% ipython --no-banner

In [1]: import numpy as np

In [2]: np.set_printoptions(precision=3, suppress=True, linewidth=100, floatmode="fixed")

In [3]: tidy = lambda a: np.round(a, 3) + 0

In [4]: J = np.array([[0, 0, 1], [0, 0, 0], [1, 0, 0]])

In [5]: rng = np.random.default_rng(68)

In [6]: labels = rng.permutation(3)

In [7]: print(labels)
[1 0 2]

In [8]: out = J[labels][:, labels]

In [9]: print(out)
[[0 0 0]
 [0 0 1]
 [0 1 0]]

In [10]: print(tidy(np.sort(np.abs(np.linalg.eigvals(out)))))
[0.000 1.000 1.000]

In [11]: print(np.allclose(out, J))
False

In [12]: print(tidy(np.linalg.det(out)), tidy(np.linalg.det(J[labels])))
0.0 0.0

In [13]: print(np.diag(out))
[0 0 0]

In [14]: Uu, sigma, Vh = np.linalg.svd(J)

In [15]: vecs = Vh[:(sigma > 1e-8).sum()]

In [16]: x = J[0] + 5 * J[2] + rng.integers(2) * np.eye(3)[0]

In [17]: print(x)
[6.000 0.000 1.000]

In [18]: print(np.allclose(vecs.T @ vecs @ x, x))
True

In [19]: print(tidy(np.linalg.norm(x - vecs.T @ vecs @ x)))
0.0

In [20]: arr = np.load("layer6.npy")

In [21]: print(arr)
[[3 0 3 3]
 [0 3 0 3]
 [3 0 3 0]
 [3 3 0 3]]

In [22]: proj = np.triu(np.array([[3, 4, 4, 2], [1, 2, 0, 5], [3, 0, 5, 2], [5, 5, 2, 4]]), 1) + np.eye(4)

In [23]: out = proj @ arr @ np.linalg.inv(proj)

In [24]: print(tidy(np.poly(out)))
[  1.000 -12.000  27.000  54.000 -81.000]

In [25]: print(tidy(np.linalg.det(out)))
-81.0

In [26]: print(proj @ arr - arr @ proj)
[[ 18.000   6.000   0.000   6.000]
 [ 15.000  15.000   0.000   0.000]
 [  6.000  -6.000 -12.000  -6.000]
 [  0.000 -12.000 -12.000 -21.000]]

In [27]: print(np.linalg.matrix_rank(out))
4
